$ python3 -q
>>> import numpy as np
>>> np.set_printoptions(precision=3, suppress=True, linewidth=140, sign=" ")
>>> rnd = lambda a: np.round(a, 3) + 0
>>> K = np.load("case14.npy")
>>> K
array([[ 18,  27,   0,   0,   0,   0],
       [  0,   0,  18,   0,   0,   0],
       [  9,   0,   9,   0,   0,   0],
       [-16, -24,   0,  14,  21,   0],
       [  0,   0, -16,   0,   0,  14],
       [ -8,   0,  -8,   7,   0,   7]])
>>> rng = np.random.default_rng(19096)
>>> lab = rng.permutation(6)
>>> lab
array([ 4,  5,  0,  3,  1,  2])
>>> A2 = K[lab][:, lab]
>>> rnd(np.sort(np.abs(np.linalg.eigvals(A2))))
array([  9.899,   9.899,  12.728,  12.728,  21.   ,  27.   ])
>>> np.trace(A2)
np.int64(48)
>>> A2
array([[  0,  14,   0,   0,   0, -16],
       [  0,   7,  -8,   7,   0,  -8],
       [  0,   0,  18,   0,  27,   0],
       [ 21,   0, -16,  14, -24,   0],
       [  0,   0,   0,   0,   0,  18],
       [  0,   0,   9,   0,   0,   9]])
>>> np.allclose(A2, K)
False
>>> np.allclose(K, K.T)
False
>>> rnd(np.sort(np.abs(np.linalg.eigvals(K))))
array([  9.899,   9.899,  12.728,  12.728,  21.   ,  27.   ])
>>> (K - K.T) / 2
array([[  0. ,  13.5,  -4.5,   8. ,   0. ,   4. ],
       [-13.5,   0. ,   9. ,  12. ,   0. ,   0. ],
       [  4.5,  -9. ,   0. ,   0. ,   8. ,   4. ],
       [ -8. , -12. ,   0. ,   0. ,  10.5,  -3.5],
       [  0. ,   0. ,  -8. , -10.5,   0. ,   7. ],
       [ -4. ,   0. ,  -4. ,   3.5,  -7. ,   0. ]])
>>> np.trace(K)
np.int64(48)
>>> rnd(np.linalg.norm(K, axis=1))
array([ 32.45 ,  18.   ,  12.728,  38.328,  21.26 ,  15.033])
>>> rnd(np.linalg.norm(K, 2))
np.float64(47.773)
>>> rnd(np.linalg.norm(K, 1)), rnd(np.linalg.norm(K, np.inf))
(np.float64(51.0), np.float64(75.0))
>>> rnd(np.linalg.norm(K[4] - K[1]))
np.float64(36.77)
>>> K[4] @ K[1]
np.int64(-288)
>>> T = np.stack([K, -1 * K, K[::-1]])
>>> np.linalg.matrix_rank(T)
array([ 6,  6,  6])
>>> (T @ K.T).shape
(3, 6, 6)
>>> np.linalg.matrix_rank(T.reshape(3, -1))
np.int64(2)
>>> T.sum(axis=0)
array([[ -8,   0,  -8,   7,   0,   7],
       [  0,   0, -16,   0,   0,  14],
       [-16, -24,   0,  14,  21,   0],
       [  9,   0,   9,   0,   0,   0],
       [  0,   0,  18,   0,   0,   0],
       [ 18,  27,   0,   0,   0,   0]])
>>> rnd(np.linalg.norm(T, axis=(1, 2)))
array([ 60.712,  60.712,  60.712])
>>> basis = np.array([[-2, 2, 2], [2, -1, 2], [2, -2, -1]])
>>> data = np.repeat(basis, 11 // 3, axis=0)
>>> data = data + 0.05 * rng.normal(size=data.shape)
>>> rnd(data)
array([[-2.007,  1.976,  2.01 ],
       [-2.107,  2.021,  1.926],
       [-2.101,  1.963,  1.976],
       [ 2.064, -0.976,  2.029],
       [ 1.953, -1.026,  1.937],
       [ 1.9  , -1.076,  1.936],
       [ 1.981, -2.056, -1.016],
       [ 1.925, -2.067, -1.03 ],
       [ 2.044, -2.084, -1.012]])
>>> A2 = np.array([[-4, 5, 0], [-3, -1, 1], [2, -3, 1]])
>>> rnd(np.einsum("ij->j", data))
array([ 5.653, -3.326,  8.757])
>>> np.vstack([data, A2.T]).shape
(12, 3)
>>> np.linalg.matrix_rank(np.vstack([data, A2.T]))
np.int64(3)
>>> A2 = np.c_[data[:, :1] @ np.array([[0]]), np.array([1, 0, -3, 1, -1, 0, 3, -1, 1])]
>>> A2
array([[ 0.,  1.],
       [ 0.,  0.],
       [ 0., -3.],
       [ 0.,  1.],
       [ 0., -1.],
       [ 0.,  0.],
       [ 0.,  3.],
       [ 0., -1.],
       [ 0.,  1.]])
>>> rnd(np.linalg.lstsq(data, A2[:, 0])[0])
array([ 0.,  0.,  0.])
>>> np.linalg.matrix_rank(np.c_[data, A2])
np.int64(4)
>>> rnd(np.linalg.norm(np.linalg.qr(data)[0].T @ A2, axis=0) ** 2 / ((A2 ** 2).sum(axis=0) + 1e-12))
array([ 0.   ,  0.174])
>>> A2 = data + rng.integers(-2, 3, (9, 2)) @ rng.integers(-2, 3, (2, 3))
>>> rnd(A2)
array([[-2.007,  0.976,  3.01 ],
       [-4.107,  2.021, -0.074],
       [-5.101, -0.037,  0.976],
       [-1.936, -3.976,  1.029],
       [ 0.953, -2.026,  1.937],
       [ 3.9  , -1.076,  3.936],
       [ 1.981, -3.056, -0.016],
       [ 3.925, -2.067,  0.97 ],
       [ 1.044, -3.084, -1.012]])
>>> np.abs(A2 - data).sum(axis=1)
array([ 2.,  4.,  6.,  8.,  2.,  4.,  2.,  4.,  2.])
>>> np.linalg.matrix_rank(A2 - data, tol=1e-8)
np.int64(2)
>>> T = np.stack([A2, -2 * A2, A2[::-1]])
>>> rnd(np.einsum("bij,cij->bc", T, T))
array([[ 168.721, -337.442,  -66.72 ],
       [-337.442,  674.884,  133.44 ],
       [ -66.72 ,  133.44 ,  168.721]])
>>> rnd(np.linalg.norm(T, axis=(1, 2)))
array([ 12.989,  25.979,  12.989])
>>> T.shape
(3, 9, 3)
